In [1]: import numpy as np

In [2]: np.set_printoptions(precision=3, suppress=True, linewidth=100, sign=" ")

In [3]: M2 = np.array([[-2, 2, -3, -3, 0, 1, -1, 3, 0],
   ...:     [-2, -2, 0, -2, -3, 3, 3, -3, 2],
   ...:     [1, 1, -1, 0, 2, 2, -2, 0, -2],
   ...:     [1, 0, 1, -2, 0, -1, 3, -1, -3]])

In [4]: K = M2.T @ M2

In [5]: K
Out[5]: 
array([[ 10,   1,   6,   8,   8,  -7,  -3,  -1,  -9],
       [  1,   9,  -7,  -2,   8,  -2, -10,  12,  -6],
       [  6,  -7,  11,   7,  -2,  -6,   8, -10,  -1],
       [  8,  -2,   7,  17,   6,  -7,  -9,  -1,   2],
       [  8,   8,  -2,   6,  13,  -5, -13,   9, -10],
       [ -7,  -2,  -6,  -7,  -5,  15,   1,  -5,   5],
       [ -3, -10,   8,  -9, -13,   1,  23, -15,   1],
       [ -1,  12, -10,  -1,   9,  -5, -15,  19,  -3],
       [ -9,  -6,  -1,   2, -10,   5,   1,  -3,  17]])

In [6]: r = np.linalg.matrix_rank(K)

In [7]: r
Out[7]: np.int64(4)

In [8]: null = np.linalg.svd(K)[2][r:].T

In [9]: [int(np.linalg.matrix_rank(K[:i])) for i in range(1, len(K) + 1)]
Out[9]: [1, 2, 3, 4, 4, 4, 4, 4, 4]

In [10]: [int(np.linalg.matrix_rank(np.delete(K, i, axis=0))) for i in range(9)]
Out[10]: [4, 4, 4, 4, 4, 4, 4, 4, 4]

In [11]: np.linalg.cond(K) > 100
Out[11]: np.True_

In [12]: [round(float(x), 3) for x in np.linalg.svd(K, compute_uv=False)[:3]]
Out[12]: [59.812, 38.295, 23.416]

In [13]: M2 = K[0, 0] * K[1:] - np.outer(K[1:, 0], K[0])

In [14]: M2
Out[14]: 
array([[   0,   89,  -76,  -28,   72,  -13,  -97,  121,  -51],
       [   0,  -76,   74,   22,  -68,  -18,   98,  -94,   44],
       [   0,  -28,   22,  106,   -4,  -14,  -66,   -2,   92],
       [   0,   72,  -68,   -4,   66,    6, -106,   98,  -28],
       [   0,  -13,  -18,  -14,    6,  101,  -11,  -57,  -13],
       [   0,  -97,   98,  -66, -106,  -11,  221, -153,  -17],
       [   0,  121,  -94,   -2,   98,  -57, -153,  189,  -39],
       [   0,  -51,   44,   92,  -28,  -13,  -17,  -39,   89]])

In [15]: np.flatnonzero(~M2.round(6).any(axis=1))
Out[15]: array([], dtype=int64)

In [16]: np.linalg.matrix_rank(M2), np.linalg.matrix_rank(K)
Out[16]: (np.int64(3), np.int64(4))

In [17]: K[:, 0] / K[0, 0]
Out[17]: array([ 1. ,  0.1,  0.6,  0.8,  0.8, -0.7, -0.3, -0.1, -0.9])

In [18]: rng = np.random.default_rng(33)

In [19]: idx = rng.permutation(9)

In [20]: idx
Out[20]: array([ 0,  6,  8,  1,  4,  3,  5,  2,  7])

In [21]: M2 = K[idx][:, idx]

In [22]: round(float(np.linalg.det(M2)), 3), round(np.linalg.det(K[idx]), 3)
Out[22]: (0.0, np.float64(0.0))

In [23]: M2
Out[23]: 
array([[ 10,  -3,  -9,   1,   8,   8,  -7,   6,  -1],
       [ -3,  23,   1, -10, -13,  -9,   1,   8, -15],
       [ -9,   1,  17,  -6, -10,   2,   5,  -1,  -3],
       [  1, -10,  -6,   9,   8,  -2,  -2,  -7,  12],
       [  8, -13, -10,   8,  13,   6,  -5,  -2,   9],
       [  8,  -9,   2,  -2,   6,  17,  -7,   7,  -1],
       [ -7,   1,   5,  -2,  -5,  -7,  15,  -6,  -5],
       [  6,   8,  -1,  -7,  -2,   7,  -6,  11, -10],
       [ -1, -15,  -3,  12,   9,  -1,  -5, -10,  19]])

In [24]: np.trace(M2)
Out[24]: np.int64(134)

In [25]: np.allclose(M2, K)
Out[25]: False

In [26]: np.round(np.sort(np.abs(np.linalg.eigvals(M2))), 3) + 0
Out[26]: array([  0.   ,   0.   ,   0.   ,   0.   ,   0.   ,  12.477,  23.416,  38.295,  59.812])

In [27]: M = np.load("m.npy")

In [28]: M
Out[28]: 
array([[-0.8  , -0.1  ,  1.5  , -1.3  ,  0.1  ,  0.1  ,  0.   ,  0.1  , -0.6  , -0.112,  1.1  ],
       [-0.2  , -1.5  ,  0.9  ,  1.3  ,  0.3  ,  0.3  , -0.3  , -0.6  ,  0.3  ,  0.498, -1.5  ],
       [ 0.3  , -1.1  ,  0.7  , -1.4  , -0.5  ,  2.2  ,  0.1  , -1.2  ,  0.1  ,  0.023,  1.5  ],
       [-0.3  ,  0.9  ,  1.8  , -1.7  ,  0.   , -0.1  ,  1.8  ,  0.1  ,  0.5  , -3.605,  0.3  ],
       [-0.6  ,  1.4  , -0.1  , -0.4  ,  0.9  ,  0.3  ,  0.9  ,  0.9  , -0.7  , -1.805,  0.3  ],
       [-0.6  , -0.3  ,  0.9  , -0.2  ,  0.9  ,  1.   ,  0.7  ,  0.6  ,  0.3  , -1.276,  0.6  ],
       [ 0.6  ,  1.7  , -0.4  , -0.2  , -0.4  ,  0.5  ,  0.9  , -0.8  ,  1.   , -1.836,  0.2  ],
       [ 1.5  ,  1.3  ,  0.   ,  0.1  ,  2.   ,  0.1  , -0.1  , -1.4  , -0.1  ,  0.278,  1.7  ],
       [-0.1  , -0.4  ,  0.   , -0.1  ,  0.1  ,  1.3  ,  0.9  ,  1.3  ,  0.3  , -1.875,  0.8  ],
       [ 0.5  ,  0.1  , -0.2  , -1.2  ,  0.9  ,  0.7  ,  1.6  ,  0.9  ,  0.2  , -3.274, -0.1  ],
       [-0.1  , -0.2  , -0.2  , -0.7  , -0.6  , -0.8  , -0.7  ,  0.6  , -0.3  ,  1.333,  0.3  ],
       [ 1.   ,  0.3  ,  1.1  , -1.2  , -3.3  ,  1.1  , -0.2  , -0.7  ,  0.   ,  0.436,  1.5  ],
       [-0.1  , -0.1  , -0.5  , -0.2  , -1.6  , -2.   , -0.2  , -0.6  , -0.9  ,  0.326,  0.1  ],
       [ 0.6  , -0.5  ,  0.4  ,  0.4  ,  0.2  ,  0.8  ,  0.6  ,  0.7  , -0.2  , -1.215,  1.3  ],
       [ 0.3  , -0.2  ,  0.2  ,  0.1  , -0.6  ,  2.6  ,  0.   ,  0.3  , -0.8  , -0.002, -0.8  ],
       [ 0.8  , -0.5  ,  0.8  , -0.2  , -0.2  ,  1.   , -1.7  ,  1.5  , -1.1  ,  3.394,  1.1  ],
       [-0.6  , -1.5  , -1.1  ,  1.5  ,  0.8  , -1.9  , -1.   , -0.6  ,  0.3  ,  2.055,  1.1  ],
       [ 0.5  ,  0.   ,  0.5  , -0.6  , -1.7  , -0.1  , -1.3  , -0.2  ,  0.   ,  2.478,  0.3  ],
       [ 0.7  , -0.8  ,  0.2  , -1.9  , -0.9  , -0.5  ,  2.   , -0.2  , -1.3  , -4.073,  0.   ],
       [ 1.   , -0.4  ,  1.5  ,  0.7  , -2.6  , -0.6  ,  0.9  , -0.1  ,  0.6  , -1.683, -1.4  ],
       [-1.   ,  0.7  , -1.9  , -1.7  ,  0.4  ,  1.2  , -0.3  ,  0.2  ,  0.8  ,  0.608,  0.   ],
       [-0.8  ,  0.6  ,  0.8  ,  0.2  , -0.1  ,  0.1  ,  0.8  , -0.7  ,  0.2  , -1.58 ,  0.6  ],
       [-0.1  ,  0.   , -1.5  , -0.2  , -1.6  ,  0.3  , -0.4  , -1.1  , -1.   ,  0.77 , -0.6  ],
       [-0.9  , -0.2  ,  0.1  , -0.8  , -0.9  , -0.1  , -0.3  , -0.1  ,  1.   ,  0.678, -0.5  ],
       [ 1.2  , -1.5  , -0.9  , -1.2  , -1.2  , -2.   , -1.5  ,  1.6  ,  0.   ,  3.005, -1.4  ],
       [-0.3  , -0.8  , -0.7  ,  0.   , -0.5  , -0.4  ,  0.4  , -0.9  , -2.   , -0.754,  0.3  ],
       [-0.2  ,  1.   ,  2.   ,  1.2  ,  0.   ,  0.7  , -0.4  ,  1.   ,  0.1  ,  0.735,  0.9  ],
       [-0.3  ,  0.   , -0.9  , -0.8  , -0.1  ,  0.5  , -0.2  ,  1.5  ,  0.   ,  0.31 , -0.5  ],
       [-1.8  ,  0.1  , -0.3  ,  1.   ,  0.2  ,  1.3  ,  0.9  ,  2.2  ,  1.   , -1.817,  0.1  ],
       [-0.2  ,  0.   , -1.   ,  1.   ,  0.   ,  0.9  ,  0.2  ,  1.1  ,  1.3  , -0.401,  0.3  ],
       [ 1.   ,  1.2  ,  0.8  ,  0.1  ,  0.1  ,  0.6  , -2.5  ,  1.2  ,  0.1  ,  5.019, -0.7  ],
       [-0.6  , -0.1  , -0.6  , -0.2  ,  0.3  ,  1.   , -0.2  ,  0.5  , -0.6  ,  0.271,  1.6  ],
       [-1.   ,  0.4  ,  0.6  , -0.5  , -0.2  ,  0.2  , -1.   , -1.   , -0.7  ,  1.879, -1.8  ],
       [-1.4  ,  1.4  ,  0.9  , -0.3  , -0.4  , -0.7  , -0.5  , -0.3  ,  0.5  ,  0.962, -0.5  ],
       [ 0.4  ,  0.   ,  0.7  , -1.3  ,  0.2  ,  0.5  ,  0.8  , -0.6  ,  1.   , -1.531, -1.1  ],
       [ 0.9  , -0.4  ,  1.9  , -0.1  , -0.9  ,  0.6  , -0.6  , -2.2  , -0.4  ,  1.061, -0.2  ],
       [-0.6  ,  1.9  ,  0.2  , -1.7  ,  0.7  ,  1.8  ,  0.9  ,  0.8  ,  0.5  , -1.713,  0.2  ],
       [ 1.4  , -0.5  , -0.2  ,  0.1  , -0.6  ,  0.2  , -0.1  , -0.9  ,  0.   ,  0.152, -0.3  ],
       [-0.4  , -0.2  , -0.1  , -1.5  ,  0.4  ,  0.1  ,  0.4  , -1.3  , -0.7  , -0.877,  0.1  ],
       [ 0.1  ,  1.4  ,  1.   ,  0.2  , -0.9  , -0.7  ,  1.8  , -0.7  ,  0.8  , -3.754,  0.5  ],
       [ 1.2  ,  0.9  ,  1.7  , -1.8  ,  1.3  , -2.3  , -0.3  ,  0.1  ,  0.1  ,  0.585,  0.6  ]])

In [29]: cen = M - M.mean(axis=0)

In [30]: evecs = np.linalg.svd(cen)[2][:10]

In [31]: M2 = cen - cen @ evecs.T @ evecs

In [32]: round(np.linalg.norm(M2) / np.linalg.norm(cen), 3)
Out[32]: np.float64(0.009)

In [33]: np.round(M2.std(axis=0), 3) + 0
Out[33]: array([ 0.   ,  0.   ,  0.   ,  0.   ,  0.   ,  0.   ,  0.029,  0.   ,  0.001,  0.015,  0.   ])

In [34]: np.diag(evecs.T @ evecs)
Out[34]: array([ 1.   ,  1.   ,  1.   ,  1.   ,  1.   ,  1.   ,  0.2  ,  1.   ,  1.   ,  0.801,  1.   ])

In [35]: np.linalg.norm(M2, axis=1).round(6).argmax()
Out[35]: np.int64(19)
